In [1]: import numpy as np

In [2]: np.set_printoptions(precision=2, suppress=True, linewidth=100, legacy="1.25")

In [3]: def rd(a):
   ...:     return np.round(a, 2) + 0
   ...: 

In [4]: M = np.array([[1, 0, 0, 0, 0],
   ...:     [0, 2, 2, 1, 3],
   ...:     [1, 3, 3, 2, 1],
   ...:     [0, 2, 2, 3, 2],
   ...:     [2, 2, 2, 0, 0],
   ...:     [1, 3, 1, 2, 0],
   ...:     [2, 0, 2, 1, 0],
   ...:     [1, 0, 3, 1, 1]])

In [5]: W = np.array([[0, 1, 1, 2, 3],
   ...:     [0, 2, 0, 3, 3],
   ...:     [1, 0, 1, 1, 0],
   ...:     [1, 1, 0, 2, 0],
   ...:     [1, 1, 1, 0, 3]])

In [6]: coef = np.array([2, 0, 2, 0, 0])

In [7]: hid = np.maximum(M @ W + coef, 0)

In [8]: np.linalg.matrix_rank(hid)
Out[8]: 5

In [9]: hid
Out[9]: 
array([[ 2,  1,  3,  2,  3],
       [ 8,  8,  7, 10, 15],
       [ 8, 10,  7, 18, 15],
       [ 9,  9,  6, 14, 12],
       [ 4,  6,  6, 12, 12],
       [ 5,  9,  4, 16, 12],
       [ 5,  3,  6,  8,  6],
       [ 7,  3,  7,  7,  6]])

In [10]: (hid > 0).mean(axis=0)
Out[10]: array([1., 1., 1., 1., 1.])

In [11]: C = np.array([[1, -1, -2], [-2, 1, -1], [1, 3, -4], [-2, -5, -3], [-5, -3, -1]])

In [12]: (hid @ C).round(6).argmax(axis=1)
Out[12]: array([1, 1, 1, 1, 1, 2, 0, 0])

In [13]: W @ C
Out[13]: 
array([[-20, -15, -14],
       [-25, -22, -14],
       [  0,  -3,  -9],
       [ -5, -10,  -9],
       [-15,  -6, -10]])

In [14]: rng = np.random.default_rng(408282)

In [15]: lab = rng.permutation(5)

In [16]: out = M[:, lab] * rng.choice([-1, 1], 5)

In [17]: out
Out[17]: 
array([[ 0,  0,  1,  0,  0],
       [ 1, -2,  0, -3, -2],
       [ 2, -3,  1, -1, -3],
       [ 3, -2,  0, -2, -2],
       [ 0, -2,  2,  0, -2],
       [ 2, -1,  1,  0, -3],
       [ 1, -2,  2,  0,  0],
       [ 1, -3,  1, -1,  0]])

In [18]: Uu, _, Vh = np.linalg.svd(M.T @ out)

In [19]: lab
Out[19]: array([3, 2, 0, 4, 1])

In [20]: rd(Uu @ Vh)
Out[20]: 
array([[ 0.,  0.,  1.,  0.,  0.],
       [ 0.,  0.,  0.,  0., -1.],
       [ 0., -1.,  0.,  0.,  0.],
       [ 1.,  0.,  0.,  0.,  0.],
       [ 0.,  0.,  0., -1.,  0.]])

In [21]: rd(np.linalg.lstsq(M, out)[0])
Out[21]: 
array([[ 0.,  0.,  1.,  0.,  0.],
       [ 0.,  0.,  0.,  0., -1.],
       [ 0., -1.,  0.,  0.,  0.],
       [ 1.,  0.,  0.,  0.,  0.],
       [ 0.,  0.,  0., -1.,  0.]])

In [22]: P = M @ np.linalg.solve(M.T @ M, M.T)

In [23]: rd(P @ M[:, 4])
Out[23]: array([0., 3., 1., 2., 0., 0., 0., 1.])

In [24]: rd(np.diag(P))
Out[24]: array([0.44, 0.88, 0.53, 0.65, 0.64, 0.61, 0.62, 0.63])

In [25]: m1 = np.array([[2, 2, -3, 5, 2],
    ...:     [0, -3, 4, -4, -4],
    ...:     [-4, 3, -2, 3, -5],
    ...:     [3, 4, 3, -5, -2],
    ...:     [1, 4, -1, -2, 5]])

In [26]: m1
Out[26]: 
array([[ 2,  2, -3,  5,  2],
       [ 0, -3,  4, -4, -4],
       [-4,  3, -2,  3, -5],
       [ 3,  4,  3, -5, -2],
       [ 1,  4, -1, -2,  5]])

In [27]: def softmax(z):
    ...:     e = np.exp(z - z.max(axis=-1, keepdims=True))
    ...:     return e / e.sum(axis=-1, keepdims=True)
    ...: 

In [28]: rd(softmax(m1[4] + 3))
Out[28]: array([0.01, 0.26, 0.  , 0.  , 0.72])

In [29]: rd(softmax(m1[4]))
Out[29]: array([0.01, 0.26, 0.  , 0.  , 0.72])

In [30]: scores = m1 @ m1.T / np.sqrt(5)

In [31]: softmax(scores).round(6).argmax(axis=1)
Out[31]: array([0, 1, 2, 3, 4])

In [32]: rd(softmax(scores))
Out[32]: 
array([[1., 0., 0., 0., 0.],
       [0., 1., 0., 0., 0.],
       [0., 0., 1., 0., 0.],
       [0., 0., 0., 1., 0.],
       [0., 0., 0., 0., 1.]])

In [33]: rd(softmax(scores + np.triu(np.full(scores.shape, -np.inf), 1)))
Out[33]: 
array([[1., 0., 0., 0., 0.],
       [0., 1., 0., 0., 0.],
       [0., 0., 1., 0., 0.],
       [0., 0., 0., 1., 0.],
       [0., 0., 0., 0., 1.]])

In [34]: rd(softmax(scores)[4] @ m1)
Out[34]: array([ 1.,  4., -1., -2.,  5.])
